$ ipython --no-banner

In [1]: import numpy as np

In [2]: from numpy import linalg as LA

In [3]: np.set_printoptions(suppress=True, linewidth=100)

In [4]: u = np.array([0, 2, 5, 4, 5, 0, 0, 4, 2, 0, 4, 1, 1]) + 0.5

In [5]: data = np.outer(u, u) / (u @ u)

In [6]: data.round(4)
Out[6]: 
array([[0.0018, 0.009 , 0.0197, 0.0162, 0.0197, 0.0018, 0.0018, 0.0162, 0.009 , 0.0018, 0.0162,
        0.0054, 0.0054],
       [0.009 , 0.0449, 0.0987, 0.0808, 0.0987, 0.009 , 0.009 , 0.0808, 0.0449, 0.009 , 0.0808,
        0.0269, 0.0269],
       [0.0197, 0.0987, 0.2172, 0.1777, 0.2172, 0.0197, 0.0197, 0.1777, 0.0987, 0.0197, 0.1777,
        0.0592, 0.0592],
       [0.0162, 0.0808, 0.1777, 0.1454, 0.1777, 0.0162, 0.0162, 0.1454, 0.0808, 0.0162, 0.1454,
        0.0485, 0.0485],
       [0.0197, 0.0987, 0.2172, 0.1777, 0.2172, 0.0197, 0.0197, 0.1777, 0.0987, 0.0197, 0.1777,
        0.0592, 0.0592],
       [0.0018, 0.009 , 0.0197, 0.0162, 0.0197, 0.0018, 0.0018, 0.0162, 0.009 , 0.0018, 0.0162,
        0.0054, 0.0054],
       [0.0018, 0.009 , 0.0197, 0.0162, 0.0197, 0.0018, 0.0018, 0.0162, 0.009 , 0.0018, 0.0162,
        0.0054, 0.0054],
       [0.0162, 0.0808, 0.1777, 0.1454, 0.1777, 0.0162, 0.0162, 0.1454, 0.0808, 0.0162, 0.1454,
        0.0485, 0.0485],
       [0.009 , 0.0449, 0.0987, 0.0808, 0.0987, 0.009 , 0.009 , 0.0808, 0.0449, 0.009 , 0.0808,
        0.0269, 0.0269],
       [0.0018, 0.009 , 0.0197, 0.0162, 0.0197, 0.0018, 0.0018, 0.0162, 0.009 , 0.0018, 0.0162,
        0.0054, 0.0054],
       [0.0162, 0.0808, 0.1777, 0.1454, 0.1777, 0.0162, 0.0162, 0.1454, 0.0808, 0.0162, 0.1454,
        0.0485, 0.0485],
       [0.0054, 0.0269, 0.0592, 0.0485, 0.0592, 0.0054, 0.0054, 0.0485, 0.0269, 0.0054, 0.0485,
        0.0162, 0.0162],
       [0.0054, 0.0269, 0.0592, 0.0485, 0.0592, 0.0054, 0.0054, 0.0485, 0.0269, 0.0054, 0.0485,
        0.0162, 0.0162]])

In [7]: LA.cond(data) > 100
Out[7]: np.True_

In [8]: np.round(LA.norm(data, 2) / LA.norm(data), 4)
Out[8]: np.float64(1.0)

In [9]: [round(float(x), 4) for x in LA.svd(data, compute_uv=False)[:3]]
Out[9]: [1.0, 0.0, 0.0]

In [10]: LA.matrix_rank(data, rtol=0.1)
Out[10]: np.int64(1)
